% ipython --no-banner

In [1]: import numpy as np

In [2]: import numpy.linalg as la

In [3]: np.set_printoptions(precision=1, suppress=True, linewidth=140)

In [4]: rnd = lambda a: np.round(a, 1) + 0

In [5]: cent = np.array([[-4, 3, 3, 0, -4, 3, -3, -3, 2], [4, -3, 4, 3, 1, -4, -4, 4, -5]])

In [6]: E = np.repeat(cent, 37 // 2, axis=0)

In [7]: rng = np.random.default_rng(571154)

In [8]: E = E + 0.3 * rng.normal(size=E.shape)

In [9]: print(rnd(E))
[[-4.   2.8  3.1  0.5 -3.8  2.9 -2.7 -3.3  2. ]
 [-3.6  3.1  2.6 -0.4 -4.2  2.8 -3.5 -3.2  2.1]
 [-3.9  3.   3.3 -0.3 -3.9  3.1 -2.9 -3.   1.6]
 [-4.   3.   2.5  0.1 -4.2  2.9 -3.3 -2.9  1.7]
 [-3.6  2.5  3.  -0.4 -3.8  3.3 -2.8 -2.3  1.8]
 [-4.6  3.4  3.6 -0.2 -4.2  3.9 -2.8 -2.7  1.8]
 [-3.9  3.1  2.7 -0.4 -3.9  3.1 -3.  -2.6  2.3]
 [-3.7  3.5  3.2 -0.1 -3.9  3.  -3.  -3.2  2.6]
 [-3.6  3.   2.6  0.4 -3.9  2.8 -3.  -3.5  2.1]
 [-4.   3.4  3.3 -0.4 -3.6  3.  -2.9 -2.4  2. ]
 [-4.1  3.1  2.3  0.  -4.   3.2 -3.2 -3.1  1.8]
 [-4.   3.   2.6 -0.1 -4.1  3.2 -2.7 -3.   2.5]
 [-4.   2.9  2.9 -0.4 -4.1  3.3 -3.  -3.   1.9]
 [-4.4  3.1  3.3  0.4 -3.6  3.4 -2.7 -2.8  1.7]
 [-4.   2.9  3.1 -0.2 -3.9  3.  -3.2 -3.3  1.4]
 [-4.1  2.8  2.8  0.3 -4.   3.4 -3.1 -3.2  1.5]
 [-4.1  3.1  3.   0.1 -4.2  3.2 -3.1 -2.7  1.3]
 [-4.   2.7  3.7 -0.1 -4.5  3.2 -2.8 -3.2  1.8]
 [ 3.2 -2.7  3.4  3.   1.2 -4.5 -3.5  3.9 -5.3]
 [ 3.9 -3.1  4.3  3.2  1.  -4.1 -4.3  4.  -5. ]
 [ 4.1 -3.2  3.9  2.7  0.7 -3.6 -3.9  4.  -5.3]
 [ 4.9 -3.5  4.   2.7  1.4 -3.8 -3.3  3.9 -4.8]
 [ 4.  -3.4  4.1  2.8  0.7 -3.5 -4.4  3.9 -5.1]
 [ 4.  -3.1  4.   3.1  0.6 -3.6 -3.7  4.2 -5.1]
 [ 4.3 -2.2  3.8  2.5  0.8 -3.9 -3.9  3.8 -4.7]
 [ 3.9 -3.8  3.6  3.4  0.9 -3.8 -3.7  4.2 -5.1]
 [ 4.3 -2.9  4.4  3.   0.8 -3.3 -3.7  4.4 -4.6]
 [ 4.2 -2.7  3.9  3.   0.9 -4.2 -4.2  3.8 -5. ]
 [ 4.2 -2.5  4.   3.3  0.9 -3.8 -4.6  4.  -5.1]
 [ 4.1 -3.3  3.9  3.1  1.3 -3.9 -3.5  4.4 -5. ]
 [ 4.3 -2.3  3.8  3.   0.7 -4.2 -3.8  4.5 -4.7]
 [ 3.9 -3.1  4.   3.3  0.9 -4.2 -4.1  3.7 -5.4]
 [ 4.3 -3.2  3.8  2.9  1.1 -4.  -4.   4.  -4.8]
 [ 3.8 -3.   4.   3.3  1.5 -3.7 -3.3  4.1 -5.1]
 [ 4.1 -2.7  3.9  2.9  0.7 -3.1 -3.8  3.3 -4.9]
 [ 4.4 -2.5  3.7  2.7  0.3 -4.1 -3.9  3.3 -5.2]]

In [10]: z = E[:, 8] > np.median(E[:, 8])

In [11]: u = E[z].mean(axis=0) - E[~z].mean(axis=0)

In [12]: print((((E - E.mean(axis=0)) @ u > 0) == z).mean())
1.0

In [13]: print(rnd(u))
[-8.1  6.  -0.9 -3.1 -4.9  7.   0.9 -6.9  6.9]

In [14]: print(z.astype(int))
[1 1 1 1 1 1 1 1 1 1 1 1 1 1 1 1 1 1 0 0 0 0 0 0 0 0 0 0 0 0 0 0 0 0 0 0]

In [15]: vec = np.array([4, 4, 3, -3, 3, -1, 2, 4, 4])

In [16]: rhs = E @ vec

In [17]: print(rnd(la.pinv(E) @ E))
[[1. 0. 0. 0. 0. 0. 0. 0. 0.]
 [0. 1. 0. 0. 0. 0. 0. 0. 0.]
 [0. 0. 1. 0. 0. 0. 0. 0. 0.]
 [0. 0. 0. 1. 0. 0. 0. 0. 0.]
 [0. 0. 0. 0. 1. 0. 0. 0. 0.]
 [0. 0. 0. 0. 0. 1. 0. 0. 0.]
 [0. 0. 0. 0. 0. 0. 1. 0. 0.]
 [0. 0. 0. 0. 0. 0. 0. 1. 0.]
 [0. 0. 0. 0. 0. 0. 0. 0. 1.]]

In [18]: print(rnd(la.lstsq(E, rhs)[0]))
[ 4.  4.  3. -3.  3. -1.  2.  4.  4.]

In [19]: rhs = rhs + 0.3 * rng.normal(size=36)

In [20]: print(rnd(rhs))
[-21.  -19.9 -19.3 -23.7 -16.9 -19.6 -16.1 -13.8 -22.7 -12.4 -23.9 -18.5 -20.2 -20.7 -22.5 -26.1 -22.8 -20.6  -0.8   1.5  -0.4   7.6  -2.
   0.4   6.7  -3.2   6.8   2.5   1.4   3.9   8.   -3.2   3.8   3.3  -0.3  -0.1]

In [21]: b, *_ = la.lstsq(E, rhs)

In [22]: print(rnd(la.norm(rhs - E @ b)))
1.5

In [23]: feats = np.loadtxt("x.csv", delimiter=",")

In [24]: print(feats)
[[-3.  1. -1.  0.  2.  1.  1.  1.  2. -3.  0.  1. -3.]
 [-1.  1. -1. -1.  1.  0.  2. -1.  1.  3.  0. -2. -1.]
 [-1.  0. -1. -3.  0. -3. -2.  1. -3.  3.  0.  2. -3.]
 [-1.  2.  2.  2. -1.  0.  3.  0. -1.  2.  0.  2. -1.]
 [ 1.  3.  1.  3. -2.  0.  0.  1.  3. -2. -1.  0.  2.]
 [ 1.  1.  1.  3.  1.  1. -1.  1. -2.  3. -3.  1.  0.]
 [-2. -3.  2. -1.  2. -1.  3.  2.  1.  1. -1.  2. -3.]
 [ 2.  2.  1.  1. -1. -3. -2. -1.  0. -1. -3. -3. -2.]
 [-2.  1.  0.  0. -1. -3.  1. -3. -1.  0. -1. -3. -1.]
 [-5.  3. -3. -2.  4.  1.  5. -1.  4.  3.  0. -3. -5.]]

In [25]: print(np.unique(feats.round(6), axis=0).shape)
(10, 13)

In [26]: print(np.allclose(feats[:-1].T @ la.lstsq(feats[:-1].T, feats[-1])[0], feats[-1]))
True

In [27]: print(rnd(np.trace(la.pinv(feats) @ feats)))
9.0

In [28]: print(la.lstsq(feats[:-1].T, feats[-1])[2])
9

In [29]: print(np.abs(np.diag(la.qr(feats)[1])) > 1e-9)
[ True  True  True  True  True  True  True  True  True False]

In [30]: print(rnd(la.norm(feats, axis=0)))
[7.1 6.2 4.8 6.2 5.7 5.6 7.6 4.5 6.8 7.4 4.6 6.7 7.9]

In [31]: print(rnd(la.norm(feats) ** 2 / la.norm(feats, 2) ** 2))
2.6

In [32]: print(rnd(la.norm(feats, 2)))
14.3

In [33]: print(rnd(la.norm(feats, "nuc")))
60.7

In [34]: print(rnd(la.norm(feats, axis=1)))
[ 6.4  5.   7.5  5.7  6.6  6.2  7.2  6.9  6.1 12.2]

In [35]: print(feats[4] @ feats[3])
6.0

In [36]: print(rnd(la.norm(feats[4], 1)), rnd(la.norm(feats[4], np.inf)))
19.0 3.0

In [37]: print(rnd(la.norm(feats[4] - feats[3])))
8.0

In [38]: m1 = np.load("out1.npy")

In [39]: print(m1)
[[ -3   0  -2   1   3   0  -2  -2  -3   3   2  -2  -2   3   2   0]
 [  1  -2   2   3   2  -2  -2   1   1   1  -3   0   0  -3   0   1]
 [ -1   0   3  -2  -2   2   3   1   2   1  -3  -1   1   1  -1  -3]
 [ -1   1  -1  -3  -1   3   1   2  -2   1   3  -1  -3   2  -3  -3]
 [ -3   3   0  -3   3   0  -2   0   1   2   3   2   2   3   3  -3]
 [  3  -3  -1  -1  -3  -3   0   3  -2  -3  -1  -2   2   3  -1   0]
 [  1  -2  -3  -3  -2   3  -3   2  -2   1   1  -2   3  -3   3   3]
 [  3  -2   2   2   2   3   0   1  -1  -3   1   2   1   2   1  -2]
 [  3   3   0  -3   0  -2   2   2  -2   1   3  -2   1   3   3  -2]
 [ -3   2   3   0   1   3  -3  -1   3   1  -3  -2   0   2   2   0]
 [  1  -8   6  13  11  -8 -10   2   1   7 -10  -2  -2  -9   2   4]]

In [40]: # null space of dimension 6

In [41]: Uu, sv, Vt = la.svd(m1)

In [42]: print(np.argmax(sv[:-1] / (sv[1:] + 1e-6)) + 1)
10

In [43]: M2 = Uu[:, :10] @ np.diag(sv[:10]) @ Vt[:10]

In [44]: print(la.matrix_rank(m1, rtol=0.05))
10

In [45]: print(la.matrix_rank(M2))
10

In [46]: print(np.abs(np.diag(la.qr(m1)[1])) > 1e-9)
[ True  True  True  True  True  True  True  True  True  True False]

In [47]: print(la.lstsq(m1[:-1].T, m1[-1])[2])
10

In [48]: cov = m1.T @ m1

In [49]: print(la.matrix_rank(cov))
10

In [50]: print(np.trace(cov), (m1 ** 2).sum())
1552 1552

In [51]: print(np.allclose(cov, cov.T))
True

In [52]: Uu, sv, Vt = la.svd(m1)

In [53]: vecs = Vt[:(sv > 1e-8).sum()]

In [54]: vec = m1[5] + -1 * m1[0] + rng.integers(2) * np.eye(16)[6]

In [55]: print(vec)
[ 6. -3.  1. -2. -6. -3.  2.  5.  1. -6. -3.  0.  4.  0. -3.  0.]

In [56]: print(la.matrix_rank(np.vstack([m1, vec])))
10

In [57]: print(np.allclose(vecs.T @ vecs @ vec, vec))
True

In [58]: K = np.load("dump.npy")

In [59]: print(K)
[[1 0 0 0 0 2 0 0 0 0 0 0 0 0]
 [0 0 0 3 0 0 0 3 0 0 0 2 0 0]
 [0 3 0 0 5 5 0 0 1 0 0 0 2 0]
 [0 2 0 0 0 1 5 0 0 0 1 0 0 0]
 [0 0 0 0 1 0 0 0 0 0 0 0 0 0]
 [0 0 0 0 0 0 0 1 0 0 0 1 0 0]
 [0 0 0 5 0 0 0 0 0 0 0 0 0 0]
 [5 0 0 0 0 5 0 1 0 0 0 0 0 0]
 [0 0 0 0 0 0 0 0 0 3 0 0 5 0]
 [0 0 0 0 0 0 1 0 0 0 0 0 3 0]
 [0 0 0 0 0 4 0 0 0 0 0 0 1 0]
 [0 0 2 0 0 0 0 0 0 0 0 0 0 0]
 [2 0 0 0 4 0 0 0 0 0 0 4 0 0]
 [0 0 4 3 1 0 0 0 0 0 0 0 0 0]]

In [60]: # rank 12

In [61]: print(np.argsort(-la.norm(K, axis=0).round(6), kind="stable")[:3])
[5 3 4]

In [62]: print([round(float(x), 1) for x in la.svd(K, compute_uv=False)[:3]])
[10.4, 7.3, 6.7]

In [63]: print(la.matrix_rank(K, rtol=0.1))
10

In [64]: print(la.cond(K) > 100)
True

In [65]: print(rnd(la.norm(K, 2) / la.norm(K)))
0.6

In [66]: print(rnd(np.sort(np.abs(la.eigvals(K)))))
[0.  0.  0.1 1.  1.1 1.1 1.9 1.9 2.6 3.  3.  4.2 5.5 5.7]

In [67]: print(rnd(la.det(K)))
0.0

In [68]: print(np.allclose(K, K.T))
False

In [69]: print(np.allclose(K @ K.T, K.T @ K))
False

In [70]: print(rnd(np.abs(la.eigvals(K)).max()))
5.7

In [71]: F = np.array([[-5, 8, 4, -4, -5, -2],
    ...:     [-1, 0, 5, 0, 5, 1],
    ...:     [-2, 0, 2, 0, 4, 4],
    ...:     [-4, 4, 0, -2, 0, 2],
    ...:     [0, 4, 1, -2, 1, -1],
    ...:     [-5, -10, 2, 5, 2, 0]])

In [72]: Uu, sv, Vt = la.svd(F)

In [73]: vecs = Vt[:(sv > 1e-8).sum()]

In [74]: vec = F[2] + -2 * F[5] + rng.integers(2) * np.eye(6)[2]

In [75]: print(vec)
[  8.  20.  -2. -10.   0.   4.]

In [76]: print(rnd(np.diag(vecs.T @ vecs)))
[1.  0.8 1.  0.2 1.  1. ]

In [77]: print(la.matrix_rank(np.vstack([F, vec])))
5

In [78]: print(rnd(la.norm(vec - vecs.T @ vecs @ vec)))
0.0

In [79]: u = np.array([-3, 3])

In [80]: print(np.correlate(F[5], F[0], "full"))
[  10   45   66    0 -117  -77   78   38   -9  -10    0]

In [81]: print(np.convolve(F[5], u))
[ 15  15 -36  -9   9   6   0]

In [82]: print(np.polyval(u, F[5]))
[ 18  33  -3 -12  -3   3]

In [83]: Uu, sv, Vt = la.svd(F)

In [84]: print(rnd(sv))
[16.4 10.3  8.   4.7  1.7  0. ]

In [85]: M2 = Uu[:, :5] @ np.diag(sv[:5]) @ Vt[:5]

In [86]: print(la.matrix_rank(M2))
5

In [87]: print(rnd(la.norm(F - M2) / la.norm(F)))
0.0

In [88]: arr = np.loadtxt("layer6.csv", delimiter=",")

In [89]: print(arr)
[[-2.  2. -2.  2.]
 [ 0. -2.  0. -2.]
 [ 4. -4.  2. -2.]
 [ 0.  4.  0.  2.]]

In [90]: u = np.array([-1, 0, 2, -1])

In [91]: M2 = arr + np.outer(u, np.eye(4)[3])

In [92]: print(rnd(la.det(M2) / la.det(arr)), rnd(1 + la.solve(arr, u)[3]))
1.5 1.5

In [93]: print(la.matrix_rank(M2 - arr))
1

In [94]: print(M2)
[[-2.  2. -2.  1.]
 [ 0. -2.  0. -2.]
 [ 4. -4.  2.  0.]
 [ 0.  4.  0.  1.]]

In [95]: print(M2.ravel(order="F"))
[-2.  0.  4.  0.  2. -2. -4.  4. -2.  0.  2.  0.  1. -2.  0.  1.]

In [96]: blk = M2.reshape(4, 2, -1)

In [97]: print(np.einsum("ihd,ihd->ih", blk, blk))
[[ 8.  5.]
 [ 4.  4.]
 [32.  4.]
 [16.  1.]]

In [98]: print(np.swapaxes(blk, 1, 2)[2])
[[ 4.  2.]
 [-4.  0.]]

In [99]: print(np.einsum("ihd,jhd->hij", blk, blk).shape)
(2, 4, 4)

In [100]: print(blk.shape)
(4, 2, 2)

In [101]: print(blk[:, 0])
[[-2.  2.]
 [ 0. -2.]
 [ 4. -4.]
 [ 0.  4.]]

In [102]: data = np.load("block16.npy")

In [103]: print(data)
[[ 16   0   1   2   0   3   3   2   0   0   2   3]
 [  0   0   3   3   3   0   2   2   2   1   1   1]
 [  0   3  12   0   2   2   3   3   3   3   2   3]
 [  3   2   1  18   3   0   1   3   0   2   1   1]
 [  2   0   3   0 -12   1   0   3   2   2   3   0]
 [  1   0   2   3   0   1   3   0   3   1   1   0]
 [  1   2   2   3   0   0   2   2   1   2   1   0]
 [  0   0   2   1   3   1   1 -10   3   2   2   0]
 [  2   2   1   0   2   2   0   0  -7   2   1   3]
 [  3   1   0   1   3   1   3   0   1   5   2   3]
 [  2   2   3   2   0   3   1   0   0   0 -14   2]
 [  3   2   3   2   3   3   1   1   3   2   3 -10]]

In [104]: M2 = data / np.sqrt((data ** 2).mean(axis=1, keepdims=True))

In [105]: print(rnd(M2[11]))
[ 0.8  0.5  0.8  0.5  0.8  0.8  0.3  0.3  0.8  0.5  0.8 -2.7]

In [106]: blk = np.stack([data, 4 * data, data[::-1]])

In [107]: print((blk @ data.T).shape)
(3, 12, 12)

In [108]: print(la.matrix_rank(blk))
[12 12 12]

In [109]: print(blk.shape)
(3, 12, 12)

In [110]: print(blk.sum(axis=0))
[[ 83   2   8  12   3  18  16  11   3   2  13   5]
 [  2   2  18  17  15   3  11  10  10   5  -9   7]
 [  3  16  60   1  13  11  18  15  16  20  12  18]
 [ 17  12   6  90  17   2   5  15  -7  12   6   8]
 [ 10   0  17   1 -57   6   1   5  13  12  17   0]
 [  6   2  12  18   0   5  17   2  16   7   6   0]
 [  6  10  12  18   0   1  13  10   8  11   6   0]
 [  2   0  13   5   3   6   5 -47  17  12  13   0]
 [ 13  12   6  18  13  10   1   3 -35  12   6  16]
 [ 15   8  12   5  17   7  18   3   8  28  12  18]
 [ 10  10  18  13   3  15   7   2   2   1 -69  11]
 [ 31  10  16  12  15  18   8   7  15  10  17 -47]]

In [111]: print(np.einsum("bij,cij->bc", blk, blk))
[[ 1843  7372   218]
 [ 7372 29488   872]
 [  218   872  1843]]

In [112]: print(la.matrix_rank(blk.reshape(3, -1)))
2

In [113]: print(rnd(la.norm(blk, axis=(1, 2))))
[ 42.9 171.7  42.9]
